% ipython --no-banner

In [1]: import numpy as np

In [2]: import numpy.linalg as la

In [3]: np.set_printoptions(suppress=True, linewidth=140)

In [4]: rnd = lambda a: np.round(a, 1) + 0

In [5]: F = np.load("test10.npy")

In [6]: print(rnd(F))
[[-0.9 -1.6 -1.7]
 [-0.3 -0.6 -0.9]
 [ 1.   1.8  1.1]
 [-1.  -1.8 -1.6]]

In [7]: # looks like rank 2

In [8]: r = la.matrix_rank(F)

In [9]: print(r)
2

In [10]: N = la.svd(F)[2][r:].T

In [11]: print([int(la.matrix_rank(F[:i])) for i in range(1, len(F) + 1)])
[1, 2, 2, 2]

In [12]: print(np.allclose(F @ N, 0))
True

In [13]: print([int(la.matrix_rank(np.delete(F, i, axis=0))) for i in range(4)])
[2, 2, 2, 2]

In [14]: print(la.matrix_rank(F.T @ F), la.matrix_rank(F @ F.T))
2 2

In [15]: print([int(la.matrix_rank(F[:, :j + 1])) for j in range(3)])
[1, 2, 2]

In [16]: print(N.shape)
(3, 1)

In [17]: left, sv, Vt = la.svd(F)

In [18]: vecs = Vt[:(sv > 1e-8).sum()]

In [19]: rng = np.random.default_rng(81490)

In [20]: vec = F[3] + 5 * F[2] + rng.integers(2) * np.eye(3)[2]

In [21]: print(rnd(vec))
[4.2 7.  3.9]

In [22]: print(rnd(vecs.T @ vecs))
[[0.3 0.4 0. ]
 [0.4 0.7 0. ]
 [0.  0.  1. ]]

In [23]: M = np.load("a.npy")

In [24]: print(rnd(M))
[[ 1.   0.   0.   0. ]
 [ 0.   0.3  0.  -1. ]
 [ 0.   0.   1.   0. ]
 [ 0.   1.   0.   0.3]]

In [25]: # orthonormal columns

In [26]: vec = np.array([0, 0, 2, 3])

In [27]: print(rnd(M * vec))
[[ 0.   0.   0.   0. ]
 [ 0.   0.   0.  -2.9]
 [ 0.   0.   2.   0. ]
 [ 0.   0.   0.   0.9]]

In [28]: print(M @ np.eye(4)[2])
[0. 0. 1. 0.]

In [29]: print(np.sign((M @ vec).round(6)))
[ 0. -1.  1.  1.]

In [30]: print(la.norm(M @ vec) <= la.norm(M, 2) * la.norm(vec) + 1e-9)
True

In [31]: print(rnd(M @ np.ones(4)))
[ 1.  -0.6  1.   1.3]

In [32]: print(rnd(M @ (2 * vec)))
[ 0.  -5.7  4.   1.9]

In [33]: print(rnd((M * vec).sum(axis=1)))
[ 0.  -2.9  2.   0.9]

In [34]: K = np.loadtxt("w.csv", delimiter=",")

In [35]: print(K)
[[  5.8   9.8   0.2]
 [  1.1  14.    5.1]
 [ -1.7   0.   -4.7]
 [-11.9  11.4   3.9]
 [  2.   12.5  -5.6]
 [  1.4  14.4  -0.1]
 [ 12.6   4.2   3.8]
 [ -3.3   5.5  19.8]
 [ -6.4  -6.8   9.2]
 [  5.5   4.9 -10.1]
 [ -5.6  -8.6   8.9]
 [  7.7  -9.5  -0.1]
 [  4.7   4.4   3.3]
 [  1.7   6.1   7.4]
 [  8.7  -6.1  -6.9]
 [  0.5  -2.5  -6.3]
 [ -9.8 -20.3  -1.7]
 [  0.4  -4.8   1.2]
 [ -0.8  -7.5  11.1]
 [ 10.8  -1.3 -12.6]
 [ 11.7  -1.9  -1.7]]

In [36]: Xc = (K - K.mean(axis=0)) / K.std(axis=0)

In [37]: print(rnd(Xc.std(axis=0)))
[1. 1. 1.]

In [38]: b = la.lstsq(np.delete(Xc, 1, axis=1), Xc[:, 1])[0]

In [39]: print(rnd(b))
[0.2 0.1]

In [40]: C2 = np.cov(K, rowvar=False)

In [41]: print(rnd(la.eigvalsh(C2)[::-1]))
[85.  74.5 27.5]

In [42]: print(C2.shape)
(3, 3)

In [43]: print(rnd(np.corrcoef(K[:, 0], K[:, 1])[0, 1]))
0.1

In [44]: print(rnd(K.std(axis=0)))
[6.6 8.9 7.5]

In [45]: print(rnd(np.corrcoef(K.T)))
[[ 1.   0.1 -0.4]
 [ 0.1  1.   0. ]
 [-0.4  0.   1. ]]
